% ipython --no-banner

In [1]: import numpy as np

In [2]: np.set_printoptions(precision=2, suppress=True, linewidth=140)

In [3]: M = np.arange(60).reshape(6, 10) + 5

In [4]: print(M)
[[ 5  6  7  8  9 10 11 12 13 14]
 [15 16 17 18 19 20 21 22 23 24]
 [25 26 27 28 29 30 31 32 33 34]
 [35 36 37 38 39 40 41 42 43 44]
 [45 46 47 48 49 50 51 52 53 54]
 [55 56 57 58 59 60 61 62 63 64]]

In [5]: Uu, sig, vt = np.linalg.svd(M)

In [6]: print(np.argmax(sig[:-1] / (sig[1:] + 1e-6)) + 1)
2

In [7]: out = Uu[:, :2] @ np.diag(sig[:2]) @ vt[:2]

In [8]: print(round(np.linalg.norm(M - out) / np.linalg.norm(M), 2))
0.0

In [9]: print(round(np.linalg.norm(M - out, 2), 2), np.round(sig[2], 2))
0.0 0.0

In [10]: print(out)
[[ 5.  6.  7.  8.  9. 10. 11. 12. 13. 14.]
 [15. 16. 17. 18. 19. 20. 21. 22. 23. 24.]
 [25. 26. 27. 28. 29. 30. 31. 32. 33. 34.]
 [35. 36. 37. 38. 39. 40. 41. 42. 43. 44.]
 [45. 46. 47. 48. 49. 50. 51. 52. 53. 54.]
 [55. 56. 57. 58. 59. 60. 61. 62. 63. 64.]]

In [11]: out = np.array([[1, 1], [1, -1]])

In [12]: rng = np.random.default_rng(607033)

In [13]: E = np.kron(out, np.kron(out, out))[rng.permutation(8)][:9]

In [14]: print(E)
[[ 1 -1  1 -1 -1  1 -1  1]
 [ 1 -1  1 -1  1 -1  1 -1]
 [ 1  1 -1 -1  1  1 -1 -1]
 [ 1  1  1  1  1  1  1  1]
 [ 1  1  1  1 -1 -1 -1 -1]
 [ 1 -1 -1  1 -1  1  1 -1]
 [ 1 -1 -1  1  1 -1 -1  1]
 [ 1  1 -1 -1 -1 -1  1  1]]

In [15]: u = np.array([0, 0, 0, 1, 3, 1, 2, 3])

In [16]: out = E + np.outer(u, np.eye(8)[3])

In [17]: print(out)
[[ 1. -1.  1. -1. -1.  1. -1.  1.]
 [ 1. -1.  1. -1.  1. -1.  1. -1.]
 [ 1.  1. -1. -1.  1.  1. -1. -1.]
 [ 1.  1.  1.  2.  1.  1.  1.  1.]
 [ 1.  1.  1.  4. -1. -1. -1. -1.]
 [ 1. -1. -1.  2. -1.  1.  1. -1.]
 [ 1. -1. -1.  3.  1. -1. -1.  1.]
 [ 1.  1. -1.  2. -1. -1.  1.  1.]]

In [18]: z = rng.permutation(8)

In [19]: print(z)
[0 2 5 6 7 3 1 4]

In [20]: out = E[z][:, z]

In [21]: print(np.sort(np.abs(np.linalg.eigvals(out))))
[2.83 2.83 2.83 2.83 2.83 2.83 2.83 2.83]

In [22]: print(np.diag(out))
[ 1 -1  1 -1  1  1 -1 -1]

In [23]: print(np.allclose(out, E))
False

In [24]: print(np.trace(out))
0

In [25]: print(out)
[[ 1  1  1 -1  1 -1 -1 -1]
 [ 1 -1  1 -1 -1 -1  1  1]
 [ 1 -1  1  1 -1  1 -1 -1]
 [ 1 -1 -1 -1  1  1 -1  1]
 [ 1 -1 -1  1  1 -1  1 -1]
 [ 1  1  1  1  1  1  1  1]
 [ 1  1 -1  1 -1 -1 -1  1]
 [ 1  1 -1 -1 -1  1  1 -1]]

In [26]: out = E / np.linalg.norm(E, axis=1, keepdims=True)

In [27]: G = out @ out.T

In [28]: print((np.abs(G) > 0.9).astype(int))
[[1 0 0 0 0 0 0 0]
 [0 1 0 0 0 0 0 0]
 [0 0 1 0 0 0 0 0]
 [0 0 0 1 0 0 0 0]
 [0 0 0 0 1 0 0 0]
 [0 0 0 0 0 1 0 0]
 [0 0 0 0 0 0 1 0]
 [0 0 0 0 0 0 0 1]]

In [29]: print(np.linalg.norm(out, axis=1))
[1. 1. 1. 1. 1. 1. 1. 1.]

In [30]: out = np.array([[-9, 3, -9, -7, 9],
    ...:     [2, 1, 7, -5, -1],
    ...:     [0, -1, 2, -3, -1],
    ...:     [8, 6, 4, 7, 7],
    ...:     [6, 7, 2, 2, 0]])

In [31]: C = np.array([[-2, 0, -2, 2], [0, -1, -1, 2], [2, 0, 1, -2], [-1, -2, -2, 1]])

In [32]: X = np.block([[out, np.array([[6, 3, -6, 0],
    ...:     [-3, 8, -3, -3],
    ...:     [8, 4, -3, -3],
    ...:     [0, -8, 6, -4],
    ...:     [5, 6, -5, 4]])], [np.zeros((4, 5)), C]])

In [33]: print(X)
[[-9.  3. -9. -7.  9.  6.  3. -6.  0.]
 [ 2.  1.  7. -5. -1. -3.  8. -3. -3.]
 [ 0. -1.  2. -3. -1.  8.  4. -3. -3.]
 [ 8.  6.  4.  7.  7.  0. -8.  6. -4.]
 [ 6.  7.  2.  2.  0.  5.  6. -5.  4.]
 [ 0.  0.  0.  0.  0. -2.  0. -2.  2.]
 [ 0.  0.  0.  0.  0.  0. -1. -1.  2.]
 [ 0.  0.  0.  0.  0.  2.  0.  1. -2.]
 [ 0.  0.  0.  0.  0. -1. -2. -2.  1.]]

In [34]: t3 = np.stack([X, 5 * X, X[::-1]])

In [35]: print((t3 @ X.T).shape)
(3, 9, 9)

In [36]: print(np.linalg.norm(t3, axis=(1, 2)))
[ 35.04 175.21  35.04]

In [37]: print(np.round(np.abs(np.linalg.svd(X)[2][-1]), 2) + 0)
[0.71 0.23 0.46 0.48 0.03 0.05 0.04 0.06 0.  ]

In [38]: print(round(np.log10(np.linalg.cond(X))))
3

In [39]: print(np.linalg.matrix_rank(X, rtol=0.1))
6

In [40]: print(np.argsort(-np.linalg.norm(X, axis=0).round(6), kind="stable")[:3])
[6 0 2]

In [41]: print(np.linalg.svd(X, compute_uv=False))
[22.81 16.91 15.45  9.88  8.46  3.52  1.02  0.62  0.05]

In [42]: print(X - X[0])
[[  0.   0.   0.   0.   0.   0.   0.   0.   0.]
 [ 11.  -2.  16.   2. -10.  -9.   5.   3.  -3.]
 [  9.  -4.  11.   4. -10.   2.   1.   3.  -3.]
 [ 17.   3.  13.  14.  -2.  -6. -11.  12.  -4.]
 [ 15.   4.  11.   9.  -9.  -1.   3.   1.   4.]
 [  9.  -3.   9.   7.  -9.  -8.  -3.   4.   2.]
 [  9.  -3.   9.   7.  -9.  -6.  -4.   5.   2.]
 [  9.  -3.   9.   7.  -9.  -4.  -3.   7.  -2.]
 [  9.  -3.   9.   7.  -9.  -7.  -5.   4.   1.]]

In [43]: print(X.sum(axis=1))
[-10.   3.   3.  26.  27.  -2.   0.   1.  -4.]

In [44]: print(np.diff(X, axis=0))
[[ 11.  -2.  16.   2. -10.  -9.   5.   3.  -3.]
 [ -2.  -2.  -5.   2.   0.  11.  -4.   0.   0.]
 [  8.   7.   2.  10.   8.  -8. -12.   9.  -1.]
 [ -2.   1.  -2.  -5.  -7.   5.  14. -11.   8.]
 [ -6.  -7.  -2.  -2.   0.  -7.  -6.   3.  -2.]
 [  0.   0.   0.   0.   0.   2.  -1.   1.   0.]
 [  0.   0.   0.   0.   0.   2.   1.   2.  -4.]
 [  0.   0.   0.   0.   0.  -3.  -2.  -3.   3.]]

In [45]: print(np.linalg.matrix_rank(X))
9

In [46]: print(np.abs(X).max())
9.0

In [47]: print(np.count_nonzero(X))
54

In [48]: m1 = np.array([[-0.3, -1.8, 0.2, 4.5, -1.7, 0.2, -1.8, -0.5, 1.4],
    ...:     [-0.1, -0.1, -2.0, 7.0, -0.2, 0.4, 1.2, -0.9, -1.5],
    ...:     [0.3, -0.4, 0.5, -7.5, -0.6, 2.8, 0.5, -0.1, -0.4]])

In [49]: print(m1)
[[-0.3 -1.8  0.2  4.5 -1.7  0.2 -1.8 -0.5  1.4]
 [-0.1 -0.1 -2.   7.  -0.2  0.4  1.2 -0.9 -1.5]
 [ 0.3 -0.4  0.5 -7.5 -0.6  2.8  0.5 -0.1 -0.4]]

In [50]: out = m1 / np.linalg.norm(m1, axis=1, keepdims=True)

In [51]: G = out @ out.T

In [52]: print((G - 2 * np.eye(3)).round(6).argmax(axis=1))
[1 0 0]

In [53]: print(G[0])
[ 1.    0.65 -0.72]

In [54]: out = np.array([[-2, 1],
    ...:     [3, -3],
    ...:     [-1, 0],
    ...:     [-1, 1],
    ...:     [-2, 3],
    ...:     [2, -1],
    ...:     [2, 2],
    ...:     [0, -1],
    ...:     [2, -1]])

In [55]: print(np.linalg.matrix_rank(np.vstack([m1, out.T])))
5

In [56]: print(np.vstack([m1, out.T]).shape)
(5, 9)

In [57]: print(np.einsum("ik,kj->ij", m1, out))
[[-6.5 -0.2]
 [-4.5 11. ]
 [12.2 -9.1]]

In [58]: print(np.einsum("ik,kj->ji", m1, out))
[[-6.5 -4.5 12.2]
 [-0.2 11.  -9.1]]

In [59]: print(out.T @ m1.T)
[[-6.5 -4.5 12.2]
 [-0.2 11.  -9.1]]

In [60]: Uu, sig, vt = np.linalg.svd(m1, full_matrices=False)

In [61]: print((sig > 1e-8).sum())
3

In [62]: print(Uu.shape, sig.shape, vt.shape)
(3, 3) (3,) (3, 9)

In [63]: print(np.abs(vt[0]))
[0.03 0.04 0.13 0.98 0.03 0.14 0.03 0.06 0.01]

In [64]: print(np.round(Uu.T @ m1 @ vt.T, 2) + 0)
[[11.46  0.    0.  ]
 [ 0.    3.76  0.  ]
 [ 0.    0.    3.1 ]]

In [65]: print(sig)
[11.46  3.76  3.1 ]

In [66]: print(np.cumsum(sig ** 2) / np.sum(sig ** 2))
[0.85 0.94 1.  ]

In [67]: print(np.allclose(Uu * sig @ vt, m1))
True

In [68]: print(np.round(Uu.T @ Uu, 2) + 0)
[[1. 0. 0.]
 [0. 1. 0.]
 [0. 0. 1.]]

In [69]: print(np.abs(Uu[:, 0]).round(6).argmax())
2

In [70]: print(np.diff(m1, axis=0))
[[  0.2   1.7  -2.2   2.5   1.5   0.2   3.   -0.4  -2.9]
 [  0.4  -0.3   2.5 -14.5  -0.4   2.4  -0.7   0.8   1.1]]

In [71]: print(m1 - m1[0])
[[  0.    0.    0.    0.    0.    0.    0.    0.    0. ]
 [  0.2   1.7  -2.2   2.5   1.5   0.2   3.   -0.4  -2.9]
 [  0.6   1.4   0.3 -12.    1.1   2.6   2.3   0.4  -1.8]]

In [72]: print(np.abs(m1).max())
7.5

In [73]: print(np.linalg.matrix_rank(m1))
3

In [74]: print(m1.mean(axis=0))
[-0.03 -0.77 -0.43  1.33 -0.83  1.13 -0.03 -0.5  -0.17]

In [75]: print(m1.sum(axis=0))
[-0.1 -2.3 -1.3  4.  -2.5  3.4 -0.1 -1.5 -0.5]

In [76]: t = np.sort(rng.uniform(-2, 2, 37))

In [77]: J = np.c_[t, t ** 2, t ** 3] @ np.array([[-4, -3, -5, 4, 3, 2], [-2, 4, 3, -1, 2, 3], [-5, -4, 5, -3, 3, -3]])

In [78]: print(J)
[[ 25.84  36.63  -7.57   5.16 -14.2   20.22]
 [ 15.79  23.54  -1.07   0.82  -8.72  11.65]
 [ 14.92  22.37  -0.57   0.49  -8.25  10.9 ]
 [ 11.52  17.64   1.23  -0.75  -6.42   7.94]
 [ 11.49  17.6    1.24  -0.75  -6.4    7.92]
 [ 10.97  16.86   1.49  -0.92  -6.13   7.46]
 [  8.69  13.55   2.45  -1.6   -4.9    5.47]
 [  8.64  13.47   2.47  -1.62  -4.88   5.43]
 [  6.56  10.33   3.11  -2.08  -3.77   3.62]
 [  6.16   9.7    3.2   -2.15  -3.55   3.28]
 [  6.04   9.5    3.22  -2.17  -3.49   3.17]
 [  4.13   6.43   3.34  -2.3   -2.47   1.57]
 [  2.8    4.17   3.02  -2.12  -1.75   0.56]
 [  2.13   3.01   2.63  -1.88  -1.38   0.13]
 [  1.87   2.55   2.42  -1.74  -1.23  -0.01]
 [  1.47   1.88   2.02  -1.48  -1.    -0.17]
 [  0.11   0.09   0.14  -0.11  -0.08  -0.05]
 [ -0.21  -0.14  -0.24   0.2    0.16   0.11]
 [ -0.21  -0.14  -0.25   0.2    0.16   0.11]
 [ -0.41  -0.26  -0.45   0.38   0.31   0.22]
 [ -0.48  -0.29  -0.52   0.43   0.37   0.26]
 [ -0.98  -0.49  -0.88   0.77   0.75   0.53]
 [ -3.82  -1.14  -0.96   1.4    2.89   1.55]
 [ -6.86  -1.84   0.38   1.06   5.09   1.97]
 [ -7.97  -2.13   1.02   0.82   5.87   2.03]
 [ -9.7   -2.61   2.12   0.38   7.1    2.04]
 [-19.33  -5.84   9.36  -2.99  13.71   1.12]
 [-24.29  -7.75  13.48  -5.04  17.06   0.25]
 [-24.68  -7.91  13.82  -5.2   17.32   0.17]
 [-29.02  -9.68  17.55  -7.1   20.22  -0.73]
 [-34.8  -12.16  22.64  -9.74  24.07  -2.08]
 [-36.78 -13.03  24.41 -10.66  25.38  -2.58]
 [-41.52 -15.16  28.68 -12.9   28.5   -3.82]
 [-42.57 -15.65  29.64 -13.41  29.2   -4.1 ]
 [-45.74 -17.11  32.52 -14.94  31.28  -4.98]
 [-50.31 -19.26  36.72 -17.17  34.28  -6.29]
 [-55.66 -21.83  41.68 -19.83  37.78  -7.9 ]]

In [79]: z = J[:, 0] > np.median(J[:, 0])

In [80]: u = J[z].mean(axis=0) - J[~z].mean(axis=0)

In [81]: print(round((((J - J.mean(axis=0)) @ u > 0) == z).mean(), 2))
0.81

In [82]: print(np.argsort(-np.abs(u).round(6), kind="stable"))
[0 4 1 2 5 3]

In [83]: print(u)
[ 30.62  19.74 -13.01   5.14 -20.22   6.12]
